$ python -q
>>> import numpy as np
>>> np.set_printoptions(precision=2, suppress=True, linewidth=160)
>>> rnd = lambda a: np.round(a, 2) + 0
>>> A = np.loadtxt("dump.csv", delimiter=",")
>>> A
array([[-3.6,  1.2,  0. , -0.8],
       [-0.6, -1.3, -0.3, -0.7],
       [ 5.7, -0.1, -0.3,  0.7],
       [ 0.9,  1.6,  1.7,  1.3],
       [-5.4,  0. , -0.1,  0.5],
       [-0.6, -1.2, -0.4,  1.7],
       [ 0.9, -0.8, -1.8,  0.4],
       [ 1.8, -2.2,  1.1,  1. ],
       [-1.2,  0.4,  1.2, -0.4],
       [-1.8,  0.1, -1.8, -1.3],
       [ 2.1,  0.5,  1.4,  0.5]])
>>> cov = np.cov(A, rowvar=False)
>>> cov.shape
(4, 4)
>>> rnd(np.polyfit(A[:, 2], A[:, 3], 1))
array([0.3 , 0.24])
>>> rnd(cov)
array([[ 8.9 , -0.65,  0.6 ,  1.12],
       [-0.65,  1.27,  0.38, -0.22],
       [ 0.6 ,  0.38,  1.43,  0.42],
       [ 1.12, -0.22,  0.42,  0.89]])
>>> np.argwhere(np.triu(np.abs(np.corrcoef(A.T)) > 0.8, 1))
array([], shape=(0, 2), dtype=int64)
>>> np.argsort(-A.std(axis=0).round(6), kind="stable")
array([0, 2, 1, 3])
>>> Y = np.array([[2, 2], [1, 0], [1, 0], [1, 0]])
>>> np.vstack([cov, Y.T]).shape
(6, 4)
>>> np.linalg.matrix_rank(cov @ Y)
np.int64(2)
>>> np.linalg.matrix_rank(np.vstack([cov, Y.T]))
np.int64(4)
>>> arr = np.loadtxt("block14.csv", delimiter=",")
>>> rnd(arr)
array([[ 0.  ,  0.03, -0.02, -0.01, -0.01,  0.03,  0.  ,  0.02,  0.03, -0.02, -0.01],
       [ 0.03,  0.2 , -0.14, -0.08, -0.08,  0.2 ,  0.03,  0.14,  0.2 , -0.14, -0.08],
       [-0.02, -0.14,  0.1 ,  0.06,  0.06, -0.14, -0.02, -0.1 , -0.14,  0.1 ,  0.06],
       [-0.01, -0.08,  0.06,  0.04,  0.04, -0.08, -0.01, -0.06, -0.08,  0.06,  0.04],
       [-0.01, -0.08,  0.06,  0.04,  0.04, -0.08, -0.01, -0.06, -0.08,  0.06,  0.04],
       [ 0.03,  0.2 , -0.14, -0.08, -0.08,  0.2 ,  0.03,  0.14,  0.2 , -0.14, -0.08],
       [ 0.  ,  0.03, -0.02, -0.01, -0.01,  0.03,  0.  ,  0.02,  0.03, -0.02, -0.01],
       [ 0.02,  0.14, -0.1 , -0.06, -0.06,  0.14,  0.02,  0.1 ,  0.14, -0.1 , -0.06],
       [ 0.03,  0.2 , -0.14, -0.08, -0.08,  0.2 ,  0.03,  0.14,  0.2 , -0.14, -0.08],
       [-0.02, -0.14,  0.1 ,  0.06,  0.06, -0.14, -0.02, -0.1 , -0.14,  0.1 ,  0.06],
       [-0.01, -0.08,  0.06,  0.04,  0.04, -0.08, -0.01, -0.06, -0.08,  0.06,  0.04]])
>>> Uu, s, VT = np.linalg.svd(arr)
>>> rnd(s)
array([1., 0., 0., 0., 0., 0., 0., 0., 0., 0., 0.])
>>> Y = Uu[:, :1] @ np.diag(s[:1]) @ VT[:1]
>>> rnd(np.linalg.norm(arr - Y, 2)), rnd(s[1])
(np.float64(0.0), np.float64(0.0))
>>> rnd(Y)
array([[ 0.  ,  0.03, -0.02, -0.01, -0.01,  0.03,  0.  ,  0.02,  0.03, -0.02, -0.01],
       [ 0.03,  0.2 , -0.14, -0.08, -0.08,  0.2 ,  0.03,  0.14,  0.2 , -0.14, -0.08],
       [-0.02, -0.14,  0.1 ,  0.06,  0.06, -0.14, -0.02, -0.1 , -0.14,  0.1 ,  0.06],
       [-0.01, -0.08,  0.06,  0.04,  0.04, -0.08, -0.01, -0.06, -0.08,  0.06,  0.04],
       [-0.01, -0.08,  0.06,  0.04,  0.04, -0.08, -0.01, -0.06, -0.08,  0.06,  0.04],
       [ 0.03,  0.2 , -0.14, -0.08, -0.08,  0.2 ,  0.03,  0.14,  0.2 , -0.14, -0.08],
       [ 0.  ,  0.03, -0.02, -0.01, -0.01,  0.03,  0.  ,  0.02,  0.03, -0.02, -0.01],
       [ 0.02,  0.14, -0.1 , -0.06, -0.06,  0.14,  0.02,  0.1 ,  0.14, -0.1 , -0.06],
       [ 0.03,  0.2 , -0.14, -0.08, -0.08,  0.2 ,  0.03,  0.14,  0.2 , -0.14, -0.08],
       [-0.02, -0.14,  0.1 ,  0.06,  0.06, -0.14, -0.02, -0.1 , -0.14,  0.1 ,  0.06],
       [-0.01, -0.08,  0.06,  0.04,  0.04, -0.08, -0.01, -0.06, -0.08,  0.06,  0.04]])
>>> rnd(np.linalg.norm(arr - Y) / np.linalg.norm(arr))
np.float64(0.0)
>>> rnd(np.linalg.norm(Y, 2) / np.linalg.norm(Y))
np.float64(1.0)
>>> np.linalg.cond(Y) > 100
np.True_
>>> [round(float(x), 2) for x in np.linalg.svd(Y, compute_uv=False)[:3]]
[1.0, 0.0, 0.0]
>>> r = np.linalg.matrix_rank(arr)
>>> r
np.int64(1)
>>> null = np.linalg.svd(arr)[2][r:].T
>>> rnd(null @ null.T)
array([[ 1.  , -0.03,  0.02,  0.01,  0.01, -0.03,  0.  , -0.02, -0.03,  0.02,  0.01],
       [-0.03,  0.8 ,  0.14,  0.08,  0.08, -0.2 , -0.03, -0.14, -0.2 ,  0.14,  0.08],
       [ 0.02,  0.14,  0.9 , -0.06, -0.06,  0.14,  0.02,  0.1 ,  0.14, -0.1 , -0.06],
       [ 0.01,  0.08, -0.06,  0.96, -0.04,  0.08,  0.01,  0.06,  0.08, -0.06, -0.04],
       [ 0.01,  0.08, -0.06, -0.04,  0.96,  0.08,  0.01,  0.06,  0.08, -0.06, -0.04],
       [-0.03, -0.2 ,  0.14,  0.08,  0.08,  0.8 , -0.03, -0.14, -0.2 ,  0.14,  0.08],
       [ 0.  , -0.03,  0.02,  0.01,  0.01, -0.03,  1.  , -0.02, -0.03,  0.02,  0.01],
       [-0.02, -0.14,  0.1 ,  0.06,  0.06, -0.14, -0.02,  0.9 , -0.14,  0.1 ,  0.06],
       [-0.03, -0.2 ,  0.14,  0.08,  0.08, -0.2 , -0.03, -0.14,  0.8 ,  0.14,  0.08],
       [ 0.02,  0.14, -0.1 , -0.06, -0.06,  0.14,  0.02,  0.1 ,  0.14,  0.9 , -0.06],
       [ 0.01,  0.08, -0.06, -0.04, -0.04,  0.08,  0.01,  0.06,  0.08, -0.06,  0.96]])
>>> np.linalg.matrix_rank(arr.T @ arr), np.linalg.matrix_rank(arr @ arr.T)
(np.int64(1), np.int64(1))
>>> mat = np.load("sample13.npy")
>>> mat
array([[-2, -3, -2, -3],
       [-2, -2, -2, -2],
       [-2, -3, -2, -3],
       [-2, -2, -2, -2]])
>>> P = np.triu(np.array([[3, 1, 3, 1], [3, 2, 1, 3], [2, 3, 2, 0], [1, 0, 1, 2]]), 1) + np.eye(4)
>>> Y = P @ mat @ np.linalg.inv(P)
>>> Y
array([[-12.,  -4.,  28.,   8.],
       [-10.,  -1.,  21.,   2.],
       [ -2.,  -1.,   5.,   2.],
       [ -2.,   0.,   4.,   0.]])
>>> P @ mat - mat @ P
array([[-10., -11.,  -1.,  -2.],
       [ -8.,  -7.,   0.,  -1.],
       [  0.,   2.,   9.,  11.],
       [  0.,   2.,   8.,   8.]])
>>> np.linalg.matrix_rank(Y)
np.int64(2)
>>> r = np.linalg.matrix_rank(mat)
>>> r
np.int64(2)
>>> null = np.linalg.svd(mat)[2][r:].T
>>> [int(np.linalg.matrix_rank(mat[:, :j + 1])) for j in range(4)]
[1, 2, 2, 2]
>>> null.shape
(4, 2)
>>> [int(np.linalg.matrix_rank(np.delete(mat, i, axis=0))) for i in range(4)]
[2, 2, 2, 2]
>>> np.linalg.matrix_rank(mat.T @ mat), np.linalg.matrix_rank(mat @ mat.T)
(np.int64(2), np.int64(2))
>>> Uu, s, VT = np.linalg.svd(mat)
>>> V = VT[:(s > 1e-8).sum()]
>>> rng = np.random.default_rng(850)
>>> x0 = mat[0] + 4 * mat[2] + rng.integers(2) * np.eye(4)[0]
>>> x0
array([-10., -15., -10., -15.])
>>> rnd(np.diag(V.T @ V))
array([0.5, 0.5, 0.5, 0.5])
>>> feats = np.load("w.npy")
>>> feats
array([[  0.5,  -1.4,  -0.2,   0.6,  -0.3,  -0.2,   0.5,  -0.6,   0.5,   0.4],
       [ -0.9,  -0.7,   0.3,  -1.1,  -1.5,   1.4,   0.2,   0.9,  -1.3,  -0.1],
       [  1.2,   0.9,  -0.9,  -0.9,  -0.6,   0.4,  -0.1,  -1.2,  -1. ,   0.6],
       [  0.6,   2.7,   0.4,  -0.6,  -0.9,   0.7,   0.7,   1.3,  -1.1,  -0.3],
       [ -0.1,  -0.8,  -0.7,   1.8,  -1. ,   0. ,  -0.2,  -1.8,  -0.8,   0.5],
       [  0.4,   0.5,  -0.1,  -0.8,  -1.2,   0. ,   0.3,  -0.5,  -0.5,   0.4],
       [  1. , -19. ,   1. ,  -3. ,   2. , -14. ,   4. , -16. ,  16. ,   0. ],
       [ -0.8,   2.9,   0.2,  -1.7,  -0.2,  -1.7,  -0.2,   0.1,   0.1,   0. ],
       [ -1.2,  -0.1,  -0.3,   1.1,  -0.6,   2.1,  -0.4,  -0.5,  -0.5,  -0.3],
       [  0.1,   0.4,  -0.2,   1.4,  -1.6,  -0.3,  -0.6,   0.1,   0.1,  -1.2],
       [ -0.4,   2. ,   0.4,   0.6,   0.3,  -0.4,  -0.1,  -1.3,   0.8,   0.8],
       [  0.6,  -0.5,  -1.3,   0.8,  -0.3,   0. ,  -0.2,  -1.3,   0.3,   1.6],
       [  0.4,  -0.1,   0.5,  -1.5,  -1.1,   0.6,   0.3,  -0.8,  -0.3,  -2.4],
       [  0.3,   1.1,   0.5,   0.4,  -1.4,  -0.9,   0.2,  -0.9,  -1.4,   1. ],
       [ -1.6,   0.1,  -0.4,   0.1,  -1.4,   0. ,   0.2,  -0.7,  -0.5,  -1.4],
       [  0. ,   0.4,  -0.7,   1.1,   0.2,   0. ,  -1.3,  -0.4,  -1.4,  -1. ],
       [ -0.1,  -1.3,  -1.4,  -0.4,   0.9,   0.2,  -0.2,   2.2,  -1.7,  -0.3],
       [ -0.4,   0.5,   0.2,   0.6,   0.6,  -0.1,   1.2,   0.1,  -1.8,   0.6],
       [  0.6,  -0.1,   0. ,  -0.1,   1.2,   1.4,  -0.3,   0.1,   0.1,   0.3],
       [  0.7,   0.1,  -0.4,   1.7,  -0.6,  -0.1,   0.2,   0.2,   0.2,   0.7],
       [  0.7,  -1. ,   0.7,   0.1,  -0.6,  -0.2,  -0.8,   0.2,   1.9,  -0.8]])
>>> Xs = feats - feats.mean(axis=0)
>>> Uu, s, VT = np.linalg.svd(Xs, full_matrices=False)
>>> rnd(np.abs(VT[-1]))
array([0.  , 0.19, 0.67, 0.07, 0.03, 0.11, 0.61, 0.05, 0.28, 0.21])
>>> rnd(Xs.mean(axis=0))
array([0., 0., 0., 0., 0., 0., 0., 0., 0., 0.])
>>> (np.sign(Uu[:, 0]) == np.sign(Uu[0, 0])).astype(int)
array([1, 0, 0, 0, 0, 0, 1, 0, 0, 0, 0, 0, 0, 0, 0, 0, 0, 0, 0, 0, 1])
>>> np.searchsorted(np.cumsum(s ** 2) / (s ** 2).sum(), 0.9) + 1
np.int64(2)
>>> np.linalg.matrix_rank(Xs)
np.int64(10)
>>> rnd(s ** 2 / (s ** 2).sum())
array([0.9 , 0.03, 0.02, 0.02, 0.01, 0.01, 0.01, 0.01, 0.  , 0.  ])
>>> rnd(VT[0] * np.sign(VT[0, np.abs(VT[0]).argmax()]))
array([-0.03,  0.58, -0.03,  0.09, -0.07,  0.42, -0.12,  0.47, -0.49,  0.  ])
>>> rnd(s)
array([33.01,  5.7 ,  5.22,  4.3 ,  3.78,  3.32,  2.98,  2.78,  2.22,  1.47])
>>> np.abs(Uu[:, 0]).argmax()
np.int64(6)
>>> Xs = feats - feats.mean(axis=0)
>>> V = np.linalg.svd(Xs)[2][:1]
>>> Y = Xs - Xs @ V.T @ V
>>> rnd(np.cov(Xs @ V.T, rowvar=False))
np.float64(54.49)
>>> F = np.array([[1, -2, 1, 0, 3, -3, 3, 3, 0, -2],
...     [2, 3, -2, -1, 3, -2, 0, 0, -2, 2],
...     [-1, -1, 0, 0, -2, 3, 1, -3, -3, 0],
...     [-3, 0, 0, 0, 2, -1, 0, 2, 2, 3],
...     [2, -3, 2, -3, 1, 1, -2, 0, -1, 3],
...     [-1, -2, -3, -3, 3, -3, -1, 1, 0, 2],
...     [-3, 2, 0, 0, 2, 0, -3, -1, 0, 2],
...     [-1, 0, 0, -1, 1, 0, -2, 0, 0, 2],
...     [3, -1, 1, -3, 2, -3, 3, 2, 3, -1],
...     [-1, 0, 0, 0, -3, 1, 0, -3, 1, -3]])
>>> F
array([[ 1, -2,  1,  0,  3, -3,  3,  3,  0, -2],
       [ 2,  3, -2, -1,  3, -2,  0,  0, -2,  2],
       [-1, -1,  0,  0, -2,  3,  1, -3, -3,  0],
       [-3,  0,  0,  0,  2, -1,  0,  2,  2,  3],
       [ 2, -3,  2, -3,  1,  1, -2,  0, -1,  3],
       [-1, -2, -3, -3,  3, -3, -1,  1,  0,  2],
       [-3,  2,  0,  0,  2,  0, -3, -1,  0,  2],
       [-1,  0,  0, -1,  1,  0, -2,  0,  0,  2],
       [ 3, -1,  1, -3,  2, -3,  3,  2,  3, -1],
       [-1,  0,  0,  0, -3,  1,  0, -3,  1, -3]])
>>> lab = rng.permutation(10)
>>> Y = F[:, lab] * rng.choice([-1, 1], 10)
>>> Y
array([[ 3, -3, -1, -2,  3,  0, -1,  0, -3,  2],
       [ 0,  0, -2,  2,  2,  2,  2,  1, -3, -3],
       [ 1,  3,  1,  0, -3,  3,  0,  0,  2,  1],
       [ 0, -2,  3,  3,  1, -2,  0,  0, -2,  0],
       [-2,  0, -2,  3, -1,  1, -2,  3, -1,  3],
       [-1, -1,  1,  2,  3,  0,  3,  3, -3,  2],
       [-3,  1,  3,  2,  0,  0,  0,  0, -2, -2],
       [-2,  0,  1,  2,  0,  0,  0,  1, -1,  0],
       [ 3, -2, -3, -1,  3, -3, -1,  3, -2,  1],
       [ 0,  3,  1, -3, -1, -1,  0,  0,  3,  0]])
>>> Uu, _, VT = np.linalg.svd(F.T @ Y)
>>> rnd(np.linalg.lstsq(F, Y)[0])
array([[ 0.,  0., -1.,  0.,  0.,  0.,  0.,  0.,  0.,  0.],
       [ 0.,  0.,  0.,  0.,  0.,  0.,  0.,  0.,  0., -1.],
       [ 0.,  0.,  0.,  0.,  0.,  0., -1.,  0.,  0.,  0.],
       [ 0.,  0.,  0.,  0.,  0.,  0.,  0., -1.,  0.,  0.],
       [ 0.,  0.,  0.,  0.,  0.,  0.,  0.,  0., -1.,  0.],
       [ 0.,  0.,  0.,  0., -1.,  0.,  0.,  0.,  0.,  0.],
       [ 1.,  0.,  0.,  0.,  0.,  0.,  0.,  0.,  0.,  0.],
       [ 0., -1.,  0.,  0.,  0.,  0.,  0.,  0.,  0.,  0.],
       [ 0.,  0.,  0.,  0.,  0., -1.,  0.,  0.,  0.,  0.],
       [ 0.,  0.,  0.,  1.,  0.,  0.,  0.,  0.,  0.,  0.]])
>>> rnd(Uu @ VT)
array([[ 0.,  0., -1.,  0.,  0.,  0.,  0.,  0.,  0.,  0.],
       [ 0.,  0.,  0.,  0.,  0.,  0.,  0.,  0.,  0., -1.],
       [ 0.,  0.,  0.,  0.,  0.,  0., -1.,  0.,  0.,  0.],
       [ 0.,  0.,  0.,  0.,  0.,  0.,  0., -1.,  0.,  0.],
       [ 0.,  0.,  0.,  0.,  0.,  0.,  0.,  0., -1.,  0.],
       [ 0.,  0.,  0.,  0., -1.,  0.,  0.,  0.,  0.,  0.],
       [ 1.,  0.,  0.,  0.,  0.,  0.,  0.,  0.,  0.,  0.],
       [ 0., -1.,  0.,  0.,  0.,  0.,  0.,  0.,  0.,  0.],
       [ 0.,  0.,  0.,  0.,  0., -1.,  0.,  0.,  0.,  0.],
       [ 0.,  0.,  0.,  1.,  0.,  0.,  0.,  0.,  0.,  0.]])
>>> q, V = np.linalg.qr(F[:, :1])[0], np.linalg.qr(F[:, 1:])[0]
>>> s = np.linalg.svd(q.T @ V, compute_uv=False)
>>> rnd(s)
array([0.99])
>>> rnd(np.linalg.norm(q @ q.T - V @ V.T, 2))
np.float64(1.0)
